$ python -q
>>> import numpy as np
>>> np.set_printoptions(precision=2, suppress=True, linewidth=100)
>>> J = np.loadtxt("x.csv", delimiter=",")
>>> print(J)
[[ 1.98  0.03  2.    1.    3.03]
 [ 1.97  0.    1.98  0.99  3.04]
 [ 2.01  0.03  1.99  1.    3.03]
 [ 2.01  0.01  2.    1.04  3.01]
 [ 2.04 -0.02  2.    1.02  3.01]
 [ 1.98  0.    2.01  1.    2.97]
 [ 1.98  0.02  1.97  1.02  3.01]
 [ 1.99 -0.01  2.01  1.01  3.  ]
 [ 2.01  0.02  2.01  0.98  3.  ]
 [ 3.    0.98  0.    0.98  0.02]
 [ 2.98  0.99  0.04  0.97  0.01]
 [ 3.    1.04  0.02  0.99  0.01]
 [ 3.03  1.   -0.03  0.98  0.01]
 [ 2.97  1.01  0.01  0.97 -0.02]
 [ 2.97  0.99  0.01  0.99  0.  ]
 [ 3.03  1.02  0.01  1.   -0.03]
 [ 3.    0.98  0.    0.99  0.02]
 [ 3.    1.05  0.    1.    0.  ]]
>>> cent = J[[17, 16]].astype(float)
>>> for _ in range(5):
...     idx = np.linalg.norm(J[:, None] - cent, axis=-1).argmin(axis=1)
...     cent = np.array([J[idx == j].mean(axis=0) for j in range(2)])
... 
>>> print(idx)
[1 1 1 1 1 1 1 1 1 0 0 0 0 0 0 0 0 0]
>>> print(np.bincount(idx))
[9 9]
>>> print(np.abs(cent[1] - cent[0]).argmax())
4
>>> print(cent.round(2) + 0)
[[3.   1.01 0.01 0.99 0.  ]
 [2.   0.01 2.   1.01 3.01]]
>>> dist = np.linalg.norm(J[:, None] - J[None], axis=-1)
>>> print(dist[3])
[0.06 0.07 0.05 0.   0.05 0.07 0.05 0.04 0.06 3.86 3.84 3.87 3.89 3.88 3.86 3.91 3.86 3.89]
>>> print(dist[:5, :5])
[[0.   0.04 0.03 0.06 0.08]
 [0.04 0.   0.05 0.07 0.09]
 [0.03 0.05 0.   0.05 0.07]
 [0.06 0.07 0.05 0.   0.05]
 [0.08 0.09 0.07 0.05 0.  ]]
>>> x0 = np.array([1, -2, 2, 1, 1])
>>> rhs = J @ x0
>>> print(np.linalg.lstsq(J, rhs)[0])
[ 1. -2.  2.  1.  1.]
>>> rng = np.random.default_rng(3913)
>>> rhs = rhs + 0.3 * rng.normal(size=18)
>>> print(rhs)
[ 9.79  9.7   9.84 10.29 10.42  9.6   9.91  9.94  9.23  1.54  2.05  1.88  1.93  2.12  1.86  1.79
  2.15  1.78]
>>> coef, *_ = np.linalg.lstsq(J, rhs)
>>> print(coef)
[-1.43 -4.51 -0.11 10.88  0.67]
>>> print(coef.round())
[-1. -5. -0. 11.  1.]
>>> m1 = np.load("test8.npy")
>>> print(m1)
[[-4 -4  0 -4 -6  2 -4 -2  4]
 [-2 -2  0 -2 -3  1 -2 -1  2]
 [-2 -2  0 -2 -3  1 -2 -1  2]
 [-6 -6  0 -6 -9  3 -6 -3  6]
 [ 0  0  0  0  0  0  0  0  0]
 [-6 -6  0 -6 -9  3 -6 -3  6]
 [-6 -6  0 -6 -9  3 -6 -3  6]
 [ 0  0  0  0  0  0  0  0  0]
 [-2 -2  0 -2 -3  1 -2 -1  2]]
>>> x0 = np.array([0, 0, 0, 3, 0, 1, 0, 3, 2])
>>> print(np.linalg.norm(m1 @ x0) <= np.linalg.norm(m1, 2) * np.linalg.norm(x0) + 1e-9)
True
>>> print((m1 * x0).sum(axis=1))
[ -8  -4  -4 -12   0 -12 -12   0  -4]
>>> r = np.linalg.matrix_rank(m1)
>>> print(r)
1
>>> ns = np.linalg.svd(m1)[2][r:].T
>>> print(np.allclose(m1 @ ns, 0))
True
>>> print(ns.shape)
(9, 8)
>>> print([int(np.linalg.matrix_rank(m1[:i])) for i in range(1, len(m1) + 1)])
[1, 1, 1, 1, 1, 1, 1, 1, 1]
>>> print([int(np.linalg.matrix_rank(m1[:, :j + 1])) for j in range(9)])
[1, 1, 1, 1, 1, 1, 1, 1, 1]
>>> print([int(np.linalg.matrix_rank(np.delete(m1, i, axis=0))) for i in range(9)])
[1, 1, 1, 1, 1, 1, 1, 1, 1]
>>> W0 = np.load("data.npy")
>>> print(W0)
[[-1.  5. -4. -5.  0.  0.]
 [ 1.  5.  0.  2.  0.  0.]
 [ 0. -5. -1. -4.  0.  0.]
 [ 1.  3. -4.  4.  0.  0.]
 [ 0.  0.  0.  0.  3.  0.]
 [ 0.  0.  0.  0.  0.  2.]]
>>> A2 = np.linalg.inv(W0)
>>> print(np.round(np.linalg.inv(A2), 2) + 0)
[[-1.  5. -4. -5.  0.  0.]
 [ 1.  5.  0.  2.  0.  0.]
 [ 0. -5. -1. -4.  0.  0.]
 [ 1.  3. -4.  4.  0.  0.]
 [ 0.  0.  0.  0.  3.  0.]
 [ 0.  0.  0.  0.  0.  2.]]
>>> print(np.linalg.det(W0) * A2)
[[-324. 1482. 1176.   30.   -0.   -0.]
 [ 108.  186. -120.  -78.    0.    0.]
 [-108.  222.  -84. -330.   -0.   -0.]
 [-108. -288. -288.  180.   -0.   -0.]
 [   0.    0.    0.    0.  612.    0.]
 [   0.    0.    0.    0.    0.  918.]]
>>> print(np.round(W0 @ A2, 2) + 0)
[[1. 0. 0. 0. 0. 0.]
 [0. 1. 0. 0. 0. 0.]
 [0. 0. 1. 0. 0. 0.]
 [0. 0. 0. 1. 0. 0.]
 [0. 0. 0. 0. 1. 0.]
 [0. 0. 0. 0. 0. 1.]]
>>> print(round(np.linalg.slogdet(W0)[0], 2))
1.0
>>> print(round(np.linalg.det(W0) * np.linalg.det(A2), 2))
1.0
>>> print(A2)
[[-0.18  0.81  0.64  0.02 -0.   -0.  ]
 [ 0.06  0.1  -0.07 -0.04  0.    0.  ]
 [-0.06  0.12 -0.05 -0.18 -0.   -0.  ]
 [-0.06 -0.16 -0.16  0.1  -0.   -0.  ]
 [ 0.    0.    0.    0.    0.33  0.  ]
 [ 0.    0.    0.    0.    0.    0.5 ]]
>>> print(np.round(np.linalg.cond(W0), 2))
10.71
>>> f = np.array([2, 3, -3])
>>> print(np.correlate(A2[4], A2[2], "full"))
[ 0.    0.    0.    0.    0.    0.   -0.06 -0.02  0.04 -0.02  0.  ]
>>> print(np.polyval(f, A2[4]))
[-3.   -3.   -3.   -3.   -1.78 -3.  ]
>>> print(np.cross(A2[4, :3], A2[2, :3]))
[-0.  0.  0.]
>>> print(np.allclose(W0 @ W0.T, W0.T @ W0))
False
>>> print((W0 - W0.T) / 2)
[[ 0.   2.  -2.  -3.   0.   0. ]
 [-2.   0.   2.5 -0.5  0.   0. ]
 [ 2.  -2.5  0.   0.   0.   0. ]
 [ 3.   0.5  0.   0.   0.   0. ]
 [ 0.   0.   0.   0.   0.   0. ]
 [ 0.   0.   0.   0.   0.   0. ]]
>>> print(W0 @ W0)
[[  1.  25.  28.  11.   0.   0.]
 [  6.  36. -12.  13.   0.   0.]
 [ -9. -32.  17. -22.   0.   0.]
 [  6.  52. -16.  33.   0.   0.]
 [  0.   0.   0.   0.   9.   0.]
 [  0.   0.   0.   0.   0.   4.]]
>>> print(np.round(np.abs(np.linalg.eigvals(W0)).max(), 2))
8.63
>>> print(np.round(np.linalg.det(W0), 2))
1836.0
>>> print(np.sort(np.abs(np.linalg.eigvals(W0))))
[2.   3.   3.25 3.3  3.3  8.63]
>>> x0 = np.array([3, 3, 3, 1, 2, 0])
>>> rhs = W0 @ x0
>>> print(rhs)
[ -5.  20. -22.   4.   6.   0.]
>>> print(np.linalg.solve(W0, rhs))
[3. 3. 3. 1. 2. 0.]
>>> print(np.linalg.solve(W0, W0[:, 5]))
[-0.  0. -0. -0.  0.  1.]
>>> print(np.linalg.solve(W0, rhs + W0[:, 0]))
[4. 3. 3. 1. 2. 0.]
>>> theta = rng.uniform(0, 2 * np.pi, 32)
>>> q, _ = np.linalg.qr(np.array([[0.2, 0.1],
...     [-0.2, 1.5],
...     [-2.1, 0.8],
...     [1.8, -2.6],
...     [-0.2, -0.1],
...     [0.8, -1.0]]))
>>> A = 5 * np.c_[np.cos(theta), np.sin(theta)] @ q.T
>>> print(A.round(2) + 0)
[[-0.62 -3.27  2.05  2.91  0.62  0.91]
 [-0.21  0.97  3.05 -3.53  0.21 -1.49]
 [-0.22  0.93  3.1  -3.5   0.22 -1.49]
 [-0.07 -2.04 -1.66  3.96  0.07  1.55]
 [-0.71 -3.21  2.93  2.18  0.71  0.59]
 [-0.02 -1.84 -1.97  3.91  0.02  1.56]
 [-0.33  0.41  3.57 -3.15  0.33 -1.39]
 [-0.76 -2.58  4.12  0.46  0.76 -0.12]
 [-0.36 -2.88  0.08  3.81  0.36  1.38]
 [-0.66 -1.47  4.45 -1.27  0.66 -0.77]
 [-0.05 -1.94 -1.82  3.94  0.05  1.56]
 [-0.73 -2.17  4.36 -0.26  0.73 -0.4 ]
 [ 0.68  1.65 -4.45  1.03 -0.68  0.68]
 [ 0.34  2.83  0.06 -3.85 -0.34 -1.4 ]
 [ 0.62  3.27 -1.97 -2.96 -0.62 -0.94]
 [-0.45 -0.17  3.98 -2.67  0.45 -1.25]
 [-0.76 -2.81  3.88  0.95  0.76  0.08]
 [-0.69 -3.25  2.67  2.42  0.69  0.69]
 [-0.76 -2.73  3.97  0.77  0.76  0.  ]
 [ 0.41  2.98 -0.39 -3.73 -0.41 -1.33]
 [ 0.34 -0.36 -3.61  3.11 -0.34  1.38]
 [ 0.75  2.34 -4.28 -0.03 -0.75  0.29]
 [-0.14  1.24  2.75 -3.68  0.14 -1.53]
 [-0.53 -3.19  1.25  3.38  0.53  1.14]
 [-0.52 -3.17  1.16  3.42  0.52  1.16]
 [ 0.74  2.27 -4.32  0.1  -0.74  0.34]
 [-0.74 -2.2   4.34 -0.2   0.74 -0.38]
 [ 0.61  3.27 -1.95 -2.98 -0.61 -0.95]
 [ 0.08 -1.49 -2.45  3.79 -0.08  1.55]
 [-0.75 -3.05  3.45  1.59  0.75  0.34]
 [ 0.69  1.69 -4.45  0.97 -0.69  0.66]
 [-0.43 -0.09  3.94 -2.74  0.43 -1.27]]
>>> cent = A[[1, 30]].astype(float)
>>> for _ in range(3):
...     idx = np.linalg.norm(A[:, None] - cent, axis=-1).argmin(axis=1)
...     cent = np.array([A[idx == j].mean(axis=0) for j in range(2)])
... 
>>> print(idx)
[0 0 0 1 0 1 0 0 1 0 1 0 1 0 1 0 0 0 0 0 1 1 0 1 1 1 0 1 1 0 1 0]
>>> print(cent)
[[-0.46 -0.98  3.13 -0.96  0.46 -0.57]
 [ 0.21 -0.17 -2.17  1.82 -0.21  0.81]]
>>> print(np.abs(cent[1] - cent[0]).argmax())
2
>>> print(np.bincount(idx))
[18 14]
>>> print(round(np.linalg.norm(cent[1], 1), 2), round(np.linalg.norm(cent[1], np.inf), 2))
5.4 2.17
>>> print(np.round(np.linalg.norm(cent, "nuc"), 2))
5.63
>>> print(np.round(cent[1] @ cent[0], 2))
-9.03
>>> r = np.linalg.matrix_rank(A)
>>> print(r)
2
>>> ns = np.linalg.svd(A)[2][r:].T
>>> print(np.allclose(A @ ns, 0))
True
>>> print([int(np.linalg.matrix_rank(A[:i])) for i in range(1, len(A) + 1)])
[1, 2, 2, 2, 2, 2, 2, 2, 2, 2, 2, 2, 2, 2, 2, 2, 2, 2, 2, 2, 2, 2, 2, 2, 2, 2, 2, 2, 2, 2, 2, 2]
>>> data = np.diag(np.array([3, -3, -6, 3]))
>>> print(data)
[[ 3  0  0  0]
 [ 0 -3  0  0]
 [ 0  0 -6  0]
 [ 0  0  0  3]]
>>> print(round(np.abs(np.linalg.eigvals(data)).max(), 2))
6.0
>>> print([round(float(x), 2) for x in np.linalg.svd(J, compute_uv=False)[:3]])
[14.19, 7.74, 0.09]
>>> print(round(np.log10(np.linalg.cond(J))))
2
>>> print(np.linalg.cond(J) > 100)
True
>>> print(np.argsort(-np.linalg.norm(J, axis=0).round(6), kind="stable")[:3])
[0 4 2]
>>> print([round(float(np.linalg.det(data[:i, :i])), 2) + 0 for i in range(1, 5)])
[3.0, -9.0, 54.0, 162.0]
>>> print(round(float(np.linalg.eigvalsh(data).min()), 2))
-6.0
>>> F = np.load("block5.npy")
>>> print(F)
[[0.4  0.   0.   0.2  0.2  0.2  0.   0.  ]
 [0.   0.33 0.   0.   0.33 0.   0.33 0.  ]
 [0.   0.25 0.5  0.   0.25 0.   0.   0.  ]
 [0.   0.   0.   0.25 0.25 0.25 0.   0.25]
 [0.25 0.   0.25 0.   0.25 0.   0.   0.25]
 [0.   0.   0.   0.   0.   1.   0.   0.  ]
 [0.   0.   0.33 0.   0.33 0.   0.33 0.  ]
 [0.2  0.   0.2  0.   0.2  0.   0.2  0.2 ]]
>>> f = np.array([-1, 0, 3, 3, 2, 1, 0, -1])
>>> A2 = F + np.outer(f, np.eye(8)[4])
>>> print(np.linalg.matrix_rank(np.linalg.inv(A2) - np.linalg.inv(F), tol=1e-8))
1
>>> print(np.linalg.matrix_rank(A2 - F))
1
>>> idx = rng.permutation(8)
>>> print(idx)
[1 5 3 4 7 2 0 6]
>>> A2 = F[idx][:, idx]
>>> print(A2)
[[0.33 0.   0.   0.33 0.   0.   0.   0.33]
 [0.   1.   0.   0.   0.   0.   0.   0.  ]
 [0.   0.25 0.25 0.25 0.25 0.   0.   0.  ]
 [0.   0.   0.   0.25 0.25 0.25 0.25 0.  ]
 [0.   0.   0.   0.2  0.2  0.2  0.2  0.2 ]
 [0.25 0.   0.   0.25 0.   0.5  0.   0.  ]
 [0.   0.2  0.2  0.2  0.   0.   0.4  0.  ]
 [0.   0.   0.   0.33 0.   0.33 0.   0.33]]
>>> print(np.diag(A2))
[0.33 1.   0.25 0.25 0.2  0.5  0.4  0.33]
>>> print(np.sort(np.abs(np.linalg.eigvals(A2))))
[0.15 0.21 0.21 0.36 0.36 0.53 0.96 1.  ]
>>> print(np.allclose(A2, F))
False
>>> print(round(float(np.trace(F)), 2))
3.27
>>> print(np.round(np.linalg.det(F), 2))
0.0
>>> print((F + F.T) / 2)
[[0.4  0.   0.   0.1  0.23 0.1  0.   0.1 ]
 [0.   0.33 0.12 0.   0.17 0.   0.17 0.  ]
 [0.   0.12 0.5  0.   0.25 0.   0.17 0.1 ]
 [0.1  0.   0.   0.25 0.12 0.12 0.   0.12]
 [0.23 0.17 0.25 0.12 0.25 0.   0.17 0.23]
 [0.1  0.   0.   0.12 0.   1.   0.   0.  ]
 [0.   0.17 0.17 0.   0.17 0.   0.33 0.1 ]
 [0.1  0.   0.1  0.12 0.23 0.   0.1  0.2 ]]
>>> print(F.ravel(order="F"))
[0.4  0.   0.   0.   0.25 0.   0.   0.2  0.   0.33 0.25 0.   0.   0.   0.   0.   0.   0.   0.5
 0.   0.25 0.   0.33 0.2  0.2  0.   0.   0.25 0.   0.   0.   0.   0.2  0.33 0.25 0.25 0.25 0.
 0.33 0.2  0.2  0.   0.   0.25 0.   1.   0.   0.   0.   0.33 0.   0.   0.   0.   0.33 0.2  0.
 0.   0.   0.25 0.25 0.   0.   0.2 ]
>>> t3 = F.reshape(8, 2, -1)
>>> print(np.einsum("ihd,ihd->ih", t3, t3))
[[0.2  0.08]
 [0.11 0.22]
 [0.31 0.06]
 [0.06 0.19]
 [0.12 0.12]
 [0.   1.  ]
 [0.11 0.22]
 [0.08 0.12]]
>>> print(np.einsum("ihd,jhd->hij", t3, t3).shape)
(2, 8, 8)
>>> A2 = np.linalg.inv(F)
>>> print(np.round(np.linalg.inv(A2), 2) + 0)
[[0.4  0.   0.   0.2  0.2  0.2  0.   0.  ]
 [0.   0.33 0.   0.   0.33 0.   0.33 0.  ]
 [0.   0.25 0.5  0.   0.25 0.   0.   0.  ]
 [0.   0.   0.   0.25 0.25 0.25 0.   0.25]
 [0.25 0.   0.25 0.   0.25 0.   0.   0.25]
 [0.   0.   0.   0.   0.   1.   0.   0.  ]
 [0.   0.   0.33 0.   0.33 0.   0.33 0.  ]
 [0.2  0.   0.2  0.   0.2  0.   0.2  0.2 ]]
>>> print(np.round(F @ A2, 2) + 0)
[[1. 0. 0. 0. 0. 0. 0. 0.]
 [0. 1. 0. 0. 0. 0. 0. 0.]
 [0. 0. 1. 0. 0. 0. 0. 0.]
 [0. 0. 0. 1. 0. 0. 0. 0.]
 [0. 0. 0. 0. 1. 0. 0. 0.]
 [0. 0. 0. 0. 0. 1. 0. 0.]
 [0. 0. 0. 0. 0. 0. 1. 0.]
 [0. 0. 0. 0. 0. 0. 0. 1.]]
>>> print(round(np.linalg.slogdet(F)[0], 2))
1.0
>>> print(round(np.linalg.cond(F), 2))
17.22
>>> print((np.abs(A2) > 1e-9).astype(int))
[[1 0 0 1 0 0 1 1]
 [0 1 1 0 1 0 1 1]
 [0 1 1 0 1 0 0 1]
 [1 1 1 1 1 1 1 1]
 [0 1 1 0 1 0 1 1]
 [0 0 0 0 0 1 0 0]
 [0 0 0 0 1 0 0 1]
 [1 0 0 1 0 0 1 1]]
>>> print(np.round(np.linalg.det(F) * A2, 2) + 0)
[[0. 0. 0. 0. 0. 0. 0. 0.]
 [0. 0. 0. 0. 0. 0. 0. 0.]
 [0. 0. 0. 0. 0. 0. 0. 0.]
 [0. 0. 0. 0. 0. 0. 0. 0.]
 [0. 0. 0. 0. 0. 0. 0. 0.]
 [0. 0. 0. 0. 0. 0. 0. 0.]
 [0. 0. 0. 0. 0. 0. 0. 0.]
 [0. 0. 0. 0. 0. 0. 0. 0.]]
>>> mat = np.load("a.npy")
>>> print(mat)
[[ 0  2  0  0  0  0  0]
 [ 0  0  0 -2  1  3  0]
 [ 0  0  0  0  3  0  0]
 [ 0  0 -3  0 -2  0  0]
 [ 0  1  0  0  0 -3  0]
 [ 0  0  1  0  0  0 -3]
 [ 0  0  0  0  1  0  0]
 [ 0  0  0  1  0 -2  0]]
>>> print(np.round(mat @ np.linalg.pinv(mat) @ mat, 2) + 0)
[[ 0.  2.  0.  0.  0.  0.  0.]
 [ 0.  0.  0. -2.  1.  3.  0.]
 [ 0.  0.  0.  0.  3.  0.  0.]
 [ 0.  0. -3.  0. -2.  0.  0.]
 [ 0.  1.  0.  0.  0. -3.  0.]
 [ 0.  0.  1.  0.  0.  0. -3.]
 [ 0.  0.  0.  0.  1.  0.  0.]
 [ 0.  0.  0.  1.  0. -2.  0.]]
>>> print(round(np.trace(np.linalg.pinv(mat) @ mat), 2))
6.0
>>> print(np.allclose(mat[:-1].T @ np.linalg.lstsq(mat[:-1].T, mat[-1])[0], mat[-1]))
True
>>> print(np.unique(mat.round(6), axis=0).shape)
(8, 7)
>>> f = np.array([2, 2])
>>> print(np.cross(mat[2, :3], mat[3, :3]))
[0 0 0]
>>> print(np.array([np.convolve(row, f, "same") for row in mat]))
[[ 0  4  4  0  0  0  0]
 [ 0  0  0 -4 -2  8  6]
 [ 0  0  0  0  6  6  0]
 [ 0  0 -6 -6 -4 -4  0]
 [ 0  2  2  0  0 -6 -6]
 [ 0  0  2  2  0  0 -6]
 [ 0  0  0  0  2  2  0]
 [ 0  0  0  2  2 -4 -4]]
>>> print(np.correlate(mat[2], mat[3], "full"))
[ 0  0  0  0  0  0 -6  0 -9  0  0  0  0]
>>> Uu, sv, VT = np.linalg.svd(mat)
>>> evecs = VT[:(sv > 1e-8).sum()]
>>> x0 = mat[2] + 3 * mat[4] + rng.integers(2) * np.eye(7)[2]
>>> print(x0)
[ 0.  3.  0.  0.  3. -9.  0.]
>>> print(round(float(np.linalg.norm(x0 - evecs.T @ evecs @ x0)), 2))
0.0
